>>> import numpy as np
>>> np.set_printoptions(precision=3, suppress=True, linewidth=200)
>>> rnd = lambda a: np.round(a, 3) + 0
>>> A = np.load("arr.npy")
>>> rnd(A)
array([[-0.952,  0.143, -0.263,  0.06 ],
       [ 0.143, -0.57 , -0.789,  0.179],
       [-0.263, -0.789,  0.447, -0.329],
       [ 0.06 ,  0.179, -0.329, -0.925]])
>>> # keeps lengths
>>> w, V = np.linalg.eigh(A)
>>> x0 = np.array([3, 3, 3, 3])
>>> rnd(V * np.abs(w) @ V.T)
array([[1., 0., 0., 0.],
       [0., 1., 0., 0.],
       [0., 0., 1., 0.],
       [0., 0., 0., 1.]])
>>> rnd(V * np.maximum(w, 0) @ V.T)
array([[ 0.024,  0.072, -0.132,  0.03 ],
       [ 0.072,  0.215, -0.395,  0.09 ],
       [-0.132, -0.395,  0.723, -0.164],
       [ 0.03 ,  0.09 , -0.164,  0.037]])
>>> P = np.triu(np.array([[0, -1, 0, -2], [0, -2, 2, 0], [2, -2, -1, 2], [2, -2, -1, 2]]), 1) + np.eye(4)
>>> other = P @ A @ np.linalg.inv(P)
>>> rnd(np.trace(other)), rnd(np.trace(A))
(np.float64(-2.0), np.float64(-2.0))
>>> rnd(np.poly(other))
array([ 1.,  2.,  0., -2., -1.])
>>> np.linalg.matrix_rank(other)
np.int64(4)
>>> u = np.array([1, 1, 2, 0])
>>> other = A + np.outer(u, np.eye(4)[1])
>>> rnd(other)
array([[-0.952,  1.143, -0.263,  0.06 ],
       [ 0.143,  0.43 , -0.789,  0.179],
       [-0.263,  1.211,  0.447, -0.329],
       [ 0.06 ,  0.179, -0.329, -0.925]])
>>> np.linalg.matrix_rank(other - A)
np.int64(1)
>>> np.linalg.matrix_rank(np.linalg.inv(other) - np.linalg.inv(A), tol=1e-8)
np.int64(1)
>>> rnd(np.linalg.norm(A, axis=0))
array([1., 1., 1., 1.])
>>> w, V = np.linalg.eig(A)
>>> rnd(A @ V[:, 0] - w[0] * V[:, 0])
array([0., 0., 0., 0.])
>>> rnd(np.sort(np.linalg.eigvals(A.T)))
array([-1., -1., -1.,  1.])
>>> rnd(np.prod(w))
np.float64(-1.0)
>>> data = np.load("a.npy")
>>> data
array([[ 3,  2,  0, -1],
       [ 2,  0,  1,  0],
       [ 1,  3, -3, -2],
       [-2, -3,  0, -2]])
>>> x0 = np.array([-2, -2, 0, 3])
>>> y = data @ x0
>>> beta, lr = np.zeros(4), 1 / np.linalg.norm(data, 2) ** 2
>>> for i in range(200):
...     beta -= lr * data.T @ (data @ beta - y)
...     if i % 50 == 0: print(i, round(np.linalg.norm(data @ beta - y), 3))
... 
0 5.184
50 0.301
100 0.276
150 0.254
>>> rnd(beta)
array([-2.389, -1.518,  0.603,  2.659])
>>> other = np.array([[0, 2, 0], [0, 2, 1], [1, 1, 0], [2, 1, 0]])
>>> other.T @ data.T
array([[ -2,   1,  -7,  -4],
       [  9,   5,   3, -12],
       [  2,   0,   3,  -3]])
>>> np.linalg.matrix_rank(np.vstack([data, other.T]))
np.int64(4)
>>> other @ data
Traceback (most recent call last):
  File "<python-input-35>", line 1, in <module>
    other @ data
    ~~~~~~^~~~~~
ValueError: matmul: Input operand 1 has a mismatch in its core dimension 0, with gufunc signature (n?,k),(k,m?)->(n?,m?) (size 4 is different from 3)
>>> np.vstack([data, other.T]).shape
(7, 4)
>>> data @ other
array([[ -2,   9,   2],
       [  1,   5,   0],
       [ -7,   3,   3],
       [ -4, -12,  -3]])
>>> th = np.radians(45)
>>> r_ = np.eye(4)
>>> r_[1, 1] = r_[3, 3] = np.cos(th)
>>> r_[1, 3], r_[3, 1] = -np.sin(th), np.sin(th)
>>> rnd(r_)
array([[ 1.   ,  0.   ,  0.   ,  0.   ],
       [ 0.   ,  0.707,  0.   , -0.707],
       [ 0.   ,  0.   ,  1.   ,  0.   ],
       [ 0.   ,  0.707,  0.   ,  0.707]])
>>> other = data @ r_.T
>>> rnd(np.abs(other - data).max(axis=0))
array([0.   , 2.293, 0.   , 2.707])
>>> rnd(np.linalg.det(r_)), rnd(np.trace(r_))
(np.float64(1.0), np.float64(3.414))
>>> rnd(np.linalg.svd(data, compute_uv=False)), rnd(np.linalg.svd(other, compute_uv=False))
(array([6.142, 3.86 , 2.513, 0.252]), array([6.142, 3.86 , 2.513, 0.252]))
